>>> import numpy as np
>>> from numpy import linalg as LA
>>> np.set_printoptions(suppress=True, linewidth=160)
>>> J = np.array([[3.0, 1.0, 0.0, 0.0],
...     [0.0, 3.0, 1.0, 0.0],
...     [0.0, 0.0, 3.0, 1.0],
...     [0.0, 0.0, 0.0, 3.0]])
>>> J
array([[3., 1., 0., 0.],
       [0., 3., 1., 0.],
       [0., 0., 3., 1.],
       [0., 0., 0., 3.]])
>>> evals, vecs = LA.eig(J)
>>> np.prod(evals)
np.float64(81.0)
>>> np.round(np.sort(LA.eigvals(J.T)), 2)
array([3., 3., 3., 3.])
>>> evals
array([3., 3., 3., 3.])
>>> Y = LA.invert(J)
Traceback (most recent call last):
  File "<python-input-9>", line 1, in <module>
    Y = LA.invert(J)
        ^^^^^^^^^
AttributeError: module 'numpy.linalg' has no attribute 'invert'
>>> Y = LA.inv(J)
>>> (np.abs(Y) > 1e-9).astype(int)
array([[1, 1, 1, 1],
       [0, 1, 1, 1],
       [0, 0, 1, 1],
       [0, 0, 0, 1]])
>>> np.round(LA.inv(Y), 2)
array([[3., 1., 0., 0.],
       [0., 3., 1., 0.],
       [0., 0., 3., 1.],
       [0., 0., 0., 3.]])
>>> round(float(LA.cond(J)), 2)
1.72
>>> round(float(LA.det(J) * LA.det(Y)), 2)
1.0
>>> x0 = np.array([-2, 1, 2, -2])
>>> J @ np.eye(4)[1]
array([1., 3., 0., 0.])
>>> J @ (2 * x0)
array([-10.,  10.,   8., -12.])
>>> J * x0
array([[-6.,  1.,  0., -0.],
       [-0.,  3.,  2., -0.],
       [-0.,  0.,  6., -2.],
       [-0.,  0.,  0., -6.]])
>>> LA.norm(J @ x0) <= LA.norm(J, 2) * LA.norm(x0) + 1e-9
np.True_
>>> J @ x0
array([-5.,  5.,  4., -6.])
>>> np.sign((J @ x0).round(6))
array([-1.,  1.,  1., -1.])
>>> F = np.loadtxt("case11.csv", delimiter=",")
>>> F
array([[ 4., -1.,  2.],
       [ 8., -2.,  4.],
       [ 4., -1.,  2.]])
>>> [round(float(x), 2) for x in LA.svd(F, compute_uv=False)[:3]]
[11.22, 0.0, 0.0]
>>> r0 = np.array([3, 1, 0])
>>> np.array([np.convolve(row, r0, "same") for row in F])
array([[ 1.,  5.,  2.],
       [ 2., 10.,  4.],
       [ 1.,  5.,  2.]])
>>> np.polyval(r0, F[1])
array([200.,  10.,  52.])
>>> np.convolve(F[1], r0)
array([24.,  2., 10.,  4.,  0.])
>>> data = np.loadtxt("sample2.csv", delimiter=",")
>>> data
array([[5., 1., 1.],
       [1., 5., 1.],
       [1., 1., 5.]])
>>> rng = np.random.default_rng(99)
>>> z = rng.permutation(3)
>>> z
array([0, 2, 1])
>>> Y = F[z][:, z]
>>> np.round(np.sort(np.abs(LA.eigvals(Y))), 2) + 0
array([0., 0., 4.])
>>> np.diag(Y)
array([ 4.,  2., -2.])
>>> hat = np.triu(np.array([[1, 1, 1], [-2, -2, 2], [-2, 1, 2]]), 1) + np.eye(3)
>>> Y = hat @ data @ LA.inv(hat)
>>> np.poly(Y)
array([   1.,  -15.,   72., -112.])
>>> np.trace(Y), np.trace(data)
(np.float64(15.0), np.float64(15.0))
>>> LA.matrix_rank(Y)
np.int64(3)
>>> O = data.astype(float).copy()
>>> for j in range(3):
...     O[:, j] -= O[:, :j] @ (O[:, :j].T @ O[:, j])
...     O[:, j] /= LA.norm(O[:, j])
... 
>>> O.round(2)
array([[ 0.96, -0.22, -0.16],
       [ 0.19,  0.97, -0.16],
       [ 0.19,  0.12,  0.97]])
>>> X = np.maximum(np.array([[0, -1],
...     [-4, -1],
...     [5, -2],
...     [-6, 3],
...     [-5, 7],
...     [9, -8],
...     [-5, -5],
...     [3, -2],
...     [-8, 6],
...     [4, 8],
...     [-3, -7],
...     [2, -7],
...     [8, 1],
...     [-2, 1],
...     [8, 2],
...     [-6, -2],
...     [2, -4],
...     [7, -8],
...     [-4, -9],
...     [-9, -1],
...     [-3, 2],
...     [1, -1],
...     [-6, 8]]) @ np.array([[2, 2, 1], [3, 2, 1]]) + np.array([3, -2, -2]), 0)
>>> X
array([[ 0,  0,  0],
       [ 0,  0,  0],
       [ 7,  4,  1],
       [ 0,  0,  0],
       [14,  2,  0],
       [ 0,  0,  0],
       [ 0,  0,  0],
       [ 3,  0,  0],
       [ 5,  0,  0],
       [35, 22, 10],
       [ 0,  0,  0],
       [ 0,  0,  0],
       [22, 16,  7],
       [ 2,  0,  0],
       [25, 18,  8],
       [ 0,  0,  0],
       [ 0,  0,  0],
       [ 0,  0,  0],
       [ 0,  0,  0],
       [ 0,  0,  0],
       [ 3,  0,  0],
       [ 2,  0,  0],
       [15,  2,  0]])
>>> dist = LA.norm(X[:, None] - X[None], axis=-1)
>>> np.flatnonzero(dist[5] < dist.mean() / 2)
array([ 0,  1,  3,  5,  6,  7,  8, 10, 11, 13, 15, 16, 17, 18, 19, 20, 21])
>>> dist[5].round(6).argsort(kind="stable")[:4]
array([0, 1, 3, 5])
>>> np.unravel_index(dist.round(6).argmax(), dist.shape)
(np.int64(0), np.int64(9))
>>> dist.shape
(23, 23)
>>> dist.mean(axis=1).argmax()
np.int64(9)
>>> x0 = np.array([0, 5, 5])
>>> target = X @ x0
>>> np.round(LA.solve(X.T @ X, X.T @ target), 2) + 0
array([0., 5., 5.])
>>> target = target + 0.1 * rng.normal(size=23)
>>> target.round(2) + 0
array([ -0.05,   0.01,  25.07,  -0.18,  10.17,  -0.05,  -0.06,  -0.1 ,   0.09, 160.07,   0.12,   0.09, 115.03,   0.03, 130.09,  -0.09,   0.  ,   0.04,  -0.05,
         0.07,  -0.04,   0.07,  10.01])
>>> beta, *_ = LA.lstsq(X, target)
>>> beta.round(2) + 0
array([0.  , 5.03, 4.94])
>>> np.round(X.T @ (target - X @ beta), 2) + 0
array([0., 0., 0.])
>>> z = rng.permutation(3)
>>> Y = X[:, z] * rng.choice([-1, 1], 3)
>>> Y
array([[ 0,  0,  0],
       [ 0,  0,  0],
       [ 4,  7,  1],
       [ 0,  0,  0],
       [ 2, 14,  0],
       [ 0,  0,  0],
       [ 0,  0,  0],
       [ 0,  3,  0],
       [ 0,  5,  0],
       [22, 35, 10],
       [ 0,  0,  0],
       [ 0,  0,  0],
       [16, 22,  7],
       [ 0,  2,  0],
       [18, 25,  8],
       [ 0,  0,  0],
       [ 0,  0,  0],
       [ 0,  0,  0],
       [ 0,  0,  0],
       [ 0,  0,  0],
       [ 0,  3,  0],
       [ 0,  2,  0],
       [ 2, 15,  0]])
>>> left, _, VT = LA.svd(X.T @ Y)
>>> z
array([1, 0, 2])
>>> np.round(left @ VT, 2) + 0
array([[0., 1., 0.],
       [1., 0., 0.],
       [0., 0., 1.]])
>>> np.round(LA.lstsq(X, Y)[0], 2) + 0
array([[0., 1., 0.],
       [1., 0., 0.],
       [0., 0., 1.]])
>>> x0 = np.ones(3)
>>> for _ in range(3):
...     x0 = data @ x0
...     x0 /= LA.norm(x0)
...     print(round(x0 @ data @ x0, 2))
... 
7.0
7.0
7.0
>>> round(float(LA.eigvalsh(data)[-1]), 2)
7.0
>>> x0.round(2)
array([0.58, 0.58, 0.58])
